>>> import numpy as np
>>> from numpy import linalg as LA
>>> np.set_printoptions(precision=1, suppress=True, linewidth=100, legacy="1.25")
>>> mat = np.load("case17.npy")
>>> print(mat.round(1) + 0)
[[-0.4  0.  -0.2  0.3]
 [ 0.  -1.5  0.6 -0.4]
 [-0.3  0.1 -0.2  0.3]
 [ 1.1  4.5 -1.1  0.2]
 [ 0.6 -1.3  1.  -0.9]]
>>> rng = np.random.default_rng(1988)
>>> M2 = mat + rng.integers(-2, 3, (5, 2)) @ rng.integers(-2, 3, (2, 4))
>>> print(M2)
[[ 0.6 -4.   0.8  0.3]
 [-1.   0.5  0.6 -2.4]
 [ 1.7 -7.9  1.8  0.3]
 [-0.9 10.5 -2.1 -1.8]
 [-1.4  0.7  2.  -6.9]]
>>> print(np.abs(M2 - mat).sum(axis=1))
[ 6.  5. 12. 11. 11.]
>>> print(LA.matrix_rank(M2 - mat, tol=1e-8))
2
>>> print(M2 - mat)
[[ 1. -4.  1.  0.]
 [-1.  2.  0. -2.]
 [ 2. -8.  2.  0.]
 [-2.  6. -1. -2.]
 [-2.  2.  1. -6.]]
>>> U, sigma, vt = LA.svd(mat)
>>> print(np.argmax(sigma[:-1] / (sigma[1:] + 1e-6)) + 1)
2
>>> M2 = U[:, :2] @ np.diag(sigma[:2]) @ vt[:2]
>>> print(LA.matrix_rank(mat, rtol=0.05))
2
>>> print(LA.matrix_rank(M2))
2
>>> print(M2.round(1) + 0)
[[-0.4  0.  -0.2  0.3]
 [ 0.  -1.5  0.6 -0.4]
 [-0.3  0.1 -0.2  0.3]
 [ 1.1  4.5 -1.1  0.2]
 [ 0.6 -1.3  1.  -0.9]]
>>> print(round(float(LA.norm(mat - M2, 2)), 1), round(sigma[2], 1))
0.0 0.0
>>> U, sigma, vt = LA.svd(mat)
>>> vecs = vt[:(sigma > 1e-8).sum()]
>>> vec = mat[1] + -2 * mat[4] + rng.integers(2) * np.eye(4)[0]
>>> print(vec)
[-1.3  1.1 -1.3  1.4]
>>> print(np.diag(vecs.T @ vecs))
[0.5 0.9 0.3 0.3]
>>> print(LA.matrix_rank(np.vstack([mat, vec])))
2
>>> print(vecs.T @ vecs)
[[ 0.5  0.2  0.3 -0.4]
 [ 0.2  0.9 -0.2  0.1]
 [ 0.3 -0.2  0.3 -0.3]
 [-0.4  0.1 -0.3  0.3]]
>>> f = np.array([-1, -2, 1])
>>> print(np.polyval(f, mat[4]))
[-0.6  1.9 -1.8  2. ]
>>> print(np.cross(mat[4, :3], mat[1, :3]))
[ 0.7 -0.4 -1. ]
>>> print(np.convolve(mat[4], f))
[-0.6  0.1  2.3 -2.4  2.7 -0.9]
>>> M = np.loadtxt("x.csv", delimiter=",")
>>> print(M)
[[0.1 0.1 0.2 0.2]
 [0.1 0.1 0.2 0.2]
 [0.2 0.2 0.3 0.3]
 [0.2 0.2 0.3 0.5]]
>>> U, sigma, vt = LA.svd(M)
>>> vecs = vt[:(sigma > 1e-8).sum()]
>>> vec = M[1] + -3 * M[3] + rng.integers(2) * np.eye(4)[2]
>>> print(vec)
[-0.6 -0.6  0.1 -1.1]
>>> print(LA.matrix_rank(np.vstack([M, vec])))
2
>>> print(np.round(LA.norm(vec - vecs.T @ vecs @ vec), 1))
0.9
>>> print(vecs.T @ vecs)
[[0.1 0.1 0.2 0.2]
 [0.1 0.1 0.2 0.3]
 [0.2 0.2 0.3 0.4]
 [0.2 0.3 0.4 0.5]]
>>> t3 = np.stack([M, -2 * M, M[::-1]])
>>> print(t3.sum(axis=0))
[[ 0.1  0.1  0.2  0.2]
 [ 0.1  0.1  0.1  0.1]
 [-0.1 -0.1 -0.1 -0.1]
 [-0.1 -0.1 -0.2 -0.2]]
>>> print((t3 @ M.T).shape)
(3, 4, 4)
>>> print(np.einsum("bij,cij->bc", t3, t3))
[[ 1.  -2.   0.9]
 [-2.   4.  -1.8]
 [ 0.9 -1.8  1. ]]
>>> print(LA.det(t3))
[0. 0. 0.]
>>> J = np.loadtxt("test5.csv", delimiter=",")
>>> print(J)
[[ 53. -42.  21.  49.]
 [-42.  40. -18. -42.]
 [ 21. -18.  13.  21.]
 [ 49. -42.  21.  53.]]
>>> lab = rng.permutation(4)
>>> M2 = J[:, lab] * rng.choice([-1, 1], 4)
>>> print(M2)
[[ 53.  42. -49.  21.]
 [-42. -40.  42. -18.]
 [ 21.  18. -21.  13.]
 [ 49.  42. -53.  21.]]
>>> U, _, vt = LA.svd(J.T @ M2)
>>> print(np.round(LA.lstsq(J, M2)[0], 1) + 0)
[[ 1.  0.  0.  0.]
 [ 0. -1.  0.  0.]
 [ 0.  0.  0.  1.]
 [ 0.  0. -1.  0.]]
>>> print(np.round(U @ vt, 1) + 0)
[[ 1.  0.  0.  0.]
 [ 0. -1.  0.  0.]
 [ 0.  0.  0.  1.]
 [ 0.  0. -1.  0.]]
>>> Q = M2.astype(float).copy()
>>> for j in range(4):
...     Q[:, j] -= Q[:, :j] @ (Q[:, :j].T @ Q[:, j])
...     Q[:, j] /= LA.norm(Q[:, j])
... 
>>> print(Q.round(1) + 0)
[[ 0.6 -0.6  0.4 -0.1]
 [-0.5 -0.8 -0.4  0.1]
 [ 0.2  0.   0.   1. ]
 [ 0.6  0.  -0.8 -0.1]]
>>> print(np.round(Q.T @ Q, 1) + 0)
[[1. 0. 0. 0.]
 [0. 1. 0. 0.]
 [0. 0. 1. 0.]
 [0. 0. 0. 1.]]
>>> U, sigma, vt = LA.svd(J)
>>> print(sigma)
[147.   4.   4.   4.]
>>> print(np.argmax(sigma[:-1] / (sigma[1:] + 1e-6)) + 1)
1
>>> M2 = U[:, :1] @ np.diag(sigma[:1]) @ vt[:1]
>>> print(LA.matrix_rank(J, rtol=0.05))
1
>>> print(LA.matrix_rank(M2))
1
>>> sigma = 3 * 0.2 ** np.arange(3)
>>> Q, _ = LA.qr(np.array([[0.5, -1.3, 0.6], [1.2, 1.3, 0.1], [0.3, -0.7, -0.9]]))
>>> E = rng.normal(size=(22, 3)) * sigma @ Q
>>> print(E)
[[-1.2  1.8 -1.2]
 [ 0.5 -1.9  1.2]
 [-1.3  0.9 -0.6]
 [ 0.5  0.3  0.2]
 [ 0.4 -1.3  0.8]
 [-1.6  3.  -1.8]
 [-3.1  5.3 -3.4]
 [ 0.2 -0.5  0.5]
 [-2.9  6.2 -3.7]
 [ 2.1 -4.5  2.8]
 [-0.9  1.1 -0.8]
 [ 0.2 -1.   0.4]
 [ 0.3 -1.8  0.9]
 [-0.5  1.8 -1.1]
 [-0.1 -2.   1.1]
 [-1.7  3.6 -2.2]
 [-1.6  3.5 -2. ]
 [-1.2  1.3 -1. ]
 [-1.4  3.2 -2. ]
 [ 0.5  1.3 -0.6]
 [-0.4  0.1 -0.2]
 [ 2.2 -2.9  2.2]]
>>> vec = np.array([7, 1, 3])
>>> target = E @ vec
>>> print(np.round(LA.pinv(E) @ E, 1) + 0)
[[1. 0. 0.]
 [0. 1. 0.]
 [0. 0. 1.]]
>>> print(LA.lstsq(E, target)[0])
[7. 1. 3.]
>>> print(LA.solve(E.T @ E, E.T @ target))
[7. 1. 3.]
>>> target = target + 0.1 * rng.normal(size=22)
>>> print(target)
[-10.1   5.1  -9.9   4.4   3.8 -13.7 -26.9   2.5 -25.2  18.4  -8.    1.4   2.9  -4.6   0.5 -14.9
 -14.  -10.2 -12.9   2.6  -3.5  18.6]
>>> coef, *_ = LA.lstsq(E, target)
>>> print(np.round(E.T @ (target - E @ coef), 1) + 0)
[0. 0. 0.]
>>> print(round(float(LA.norm(target - E @ coef)), 1))
0.6
>>> C2 = np.cov(E, rowvar=False)
>>> print(np.argsort(-E.std(axis=0).round(6), kind="stable"))
[1 2 0]
>>> print(np.median(E, axis=0))
[-0.4  1.  -0.6]
>>> print(E.std(axis=0))
[1.3 2.6 1.6]
>>> print(C2.shape)
(3, 3)
>>> print(round(float(np.corrcoef(E[:, 1], E[:, 2])[0, 1]), 1))
-1.0
>>> print(C2)
[[ 1.8 -3.4  2.1]
 [-3.4  7.2 -4.5]
 [ 2.1 -4.5  2.8]]
>>> print(np.round(np.polyfit(E[:, 1], E[:, 2], 1), 1) + 0)
[-0.6  0. ]
>>> U, sigma, vt = LA.svd(E, full_matrices=False)
>>> print(np.abs(vt[0]))
[0.4 0.8 0.5]
>>> print(np.round(sigma / sigma[0], 1) + 0)
[1.  0.1 0. ]
>>> print(np.round(U.T @ E @ vt.T, 1) + 0)
[[16.4  0.   0. ]
 [ 0.   2.2  0. ]
 [ 0.   0.   0.4]]
>>> print(np.round(U.T @ U, 1) + 0)
[[1. 0. 0.]
 [0. 1. 0.]
 [0. 0. 1.]]
>>> print(round(float(np.sqrt((sigma ** 2).sum())), 1), round(float(LA.norm(E)), 1))
16.5 16.5
>>> M2 = np.c_[E[:, :1] @ np.array([[2]]), np.array([0, 3, 2, 1, 2, 3, 0, 3, 1, 2, 0, 3, 1, 1, 2, 2, 0, 1, 0, 3, 2, 1])]
>>> print(M2)
[[-2.4  0. ]
 [ 1.   3. ]
 [-2.6  2. ]
 [ 1.   1. ]
 [ 0.8  2. ]
 [-3.3  3. ]
 [-6.2  0. ]
 [ 0.4  3. ]
 [-5.7  1. ]
 [ 4.2  2. ]
 [-1.8  0. ]
 [ 0.4  3. ]
 [ 0.6  1. ]
 [-0.9  1. ]
 [-0.2  2. ]
 [-3.4  2. ]
 [-3.3  0. ]
 [-2.4  1. ]
 [-2.8  0. ]
 [ 0.9  3. ]
 [-0.8  2. ]
 [ 4.3  1. ]]
>>> print(np.round(LA.lstsq(E, M2[:, 0])[0], 1) + 0)
[2. 0. 0.]
>>> print(LA.norm(LA.qr(E)[0].T @ M2, axis=0) ** 2 / ((M2 ** 2).sum(axis=0) + 1e-12))
[1.  0.2]
>>> print(np.round(LA.norm(M2 - E @ LA.lstsq(E, M2)[0], axis=0), 1) + 0)
[0.  7.9]
>>> print(LA.matrix_rank(M2))
2
>>> m1 = np.load("dump.npy")
>>> print(m1)
[[-8.7  4.6 -1.5  0.4]
 [ 2.1 -0.1  8.9  3.9]
 [-6.7  3.7  0.5 -6.4]
 [ 1.8  0.5 -7.5  6.4]
 [ 2.5 -0.5 -9.6 -0.7]
 [ 1.  -1.2  2.   9.7]
 [-1.9  7.3  3.  -5.9]
 [-0.1 -2.6  9.6  0.8]
 [-4.   6.8  0.8  6. ]
 [ 0.5  2.6 -9.1  3.1]
 [ 5.7 -1.7 -7.9  1.3]
 [ 5.5 -8.2 -0.6 -1.4]
 [-4.3 -3.5  8.1 -1.9]
 [-0.1 -1.4 -8.8 -4.5]
 [ 1.5 -2.2 -9.4 -2.3]]
>>> D = LA.norm(m1[:, None] - m1[None], axis=-1)
>>> print(D[9].round(6).argsort(kind="stable")[:4])
[ 9  3  4 10]
>>> print(D[9])
[12.4 18.3 15.3  4.4  5.3 13.5 16.  19.6 12.   0.   7.1 15.3 19.5  8.6  7.3]
>>> print(D.shape)
(15, 15)
>>> print(D[:5, :5])
[[ 0.  16.1  7.4 14.1 14.8]
 [16.1  0.  16.4 16.6 19.1]
 [ 7.4 16.4  0.  17.6 15.4]
 [14.1 16.6 17.6  0.   7.5]
 [14.8 19.1 15.4  7.5  0. ]]
>>> print(LA.norm(m1, axis=1))
[10.   9.9 10.  10.  10.  10.  10.  10.   9.9 10.  10.  10.  10.  10.  10. ]
>>> print(D.mean(axis=1).argmax())
12
>>> M2 = np.c_[m1[:, :3] @ np.array([[2, -1, -2], [2, -2, 2], [1, 0, 0]]), np.array([4, 2, 3, 3, 4, 0, 0, 3, 5, 0, 2, 2, 5, 5, 5])]
>>> print(M2)
[[ -9.7  -0.5  26.6   4. ]
 [ 12.9  -1.9  -4.4   2. ]
 [ -5.5  -0.7  20.8   3. ]
 [ -2.9  -2.8  -2.6   3. ]
 [ -5.6  -1.5  -6.    4. ]
 [  1.6   1.4  -4.4   0. ]
 [ 13.8 -12.7  18.4   0. ]
 [  4.2   5.3  -5.    3. ]
 [  6.4  -9.6  21.6   5. ]
 [ -2.9  -5.7   4.2   0. ]
 [  0.1  -2.3 -14.8   2. ]
 [ -6.   10.9 -27.4   2. ]
 [ -7.5  11.3   1.6   5. ]
 [-11.8   2.9  -2.6   5. ]
 [-10.8   2.9  -7.4   5. ]]
>>> print(LA.matrix_rank(np.c_[m1, M2]))
5
>>> print(np.round(LA.norm(M2 - m1 @ LA.lstsq(m1, M2)[0], axis=0), 1) + 0)
[ 0.   0.   0.  11.3]
>>> print(np.round(LA.lstsq(m1, M2[:, 0])[0], 1) + 0)
[2. 2. 1. 0.]
>>> print(LA.matrix_rank(M2))
4
>>> vec = np.array([0, 2, 2, 1])
>>> target = m1 @ vec
>>> print(np.round(LA.pinv(m1) @ m1, 1) + 0)
[[1. 0. 0. 0.]
 [0. 1. 0. 0.]
 [0. 0. 1. 0.]
 [0. 0. 0. 1.]]
>>> print(np.round(LA.lstsq(m1, target)[0], 1) + 0)
[0. 2. 2. 1.]
>>> print(target)
[  6.6  21.5   2.   -7.6 -20.9  11.3  14.7  14.8  21.2  -9.9 -17.9 -19.    7.3 -24.9 -25.5]
>>> target = target + 0.1 * rng.normal(size=15)
>>> print(target)
[  6.5  21.4   1.9  -7.5 -21.1  11.2  14.7  14.9  21.2 -10.  -17.7 -18.9   7.2 -25.1 -25.4]
>>> coef, *_ = LA.lstsq(m1, target)
>>> print(coef.round(1) + 0)
[0. 2. 2. 1.]
>>> print(round(float(LA.norm(target - m1 @ coef)), 1))
0.4
>>> M2 = m1 / LA.norm(m1, axis=1, keepdims=True)
>>> C2 = M2 @ M2.T
>>> print(np.argwhere(np.triu(np.abs(C2) > 0.95, 1)))
[[ 1 13]
 [ 4 14]
 [13 14]]
>>> print(np.round(np.degrees(np.arccos(np.clip(C2[2, 14], -1, 1))), 1))
94.7
>>> print(C2[2])
[ 0.7 -0.4  1.  -0.5 -0.2 -0.7  0.8 -0.1  0.1 -0.2 -0.6 -0.6  0.3  0.2 -0.1]
>>> print((C2 - 2 * np.eye(15)).round(6).argmax(axis=1))
[ 2  7  6  9 14  1  2  1  0  3  4 10  7 14  4]
>>> arr = np.array([[1, -4, -4, 4, -1], [0, -3, 0, -3, 1], [4, 1, -1, 1, 1]])
>>> arr[0] = arr[2]
>>> print(arr)
[[ 4  1 -1  1  1]
 [ 0 -3  0 -3  1]
 [ 4  1 -1  1  1]]
>>> U, sigma, vt = LA.svd(arr)
>>> vecs = vt[:(sigma > 1e-8).sum()]
>>> vec = arr[2] + -1 * arr[0] + rng.integers(2) * np.eye(5)[0]
>>> print(vec)
[1. 0. 0. 0. 0.]
>>> print(LA.matrix_rank(np.vstack([arr, vec])))
3
>>> print(np.allclose(vecs.T @ vecs @ vec, vec))
False
>>> print(np.diag(vecs.T @ vecs))
[0.9 0.5 0.1 0.5 0.1]
>>> print(round(float(LA.norm(vec - vecs.T @ vecs @ vec)), 1))
0.4
>>> print(np.round(vecs.T @ vecs, 1) + 0)
[[ 0.9  0.  -0.2  0.   0.3]
 [ 0.   0.5  0.   0.5 -0.1]
 [-0.2  0.   0.1  0.  -0.1]
 [ 0.   0.5  0.   0.5 -0.1]
 [ 0.3 -0.1 -0.1 -0.1  0.1]]
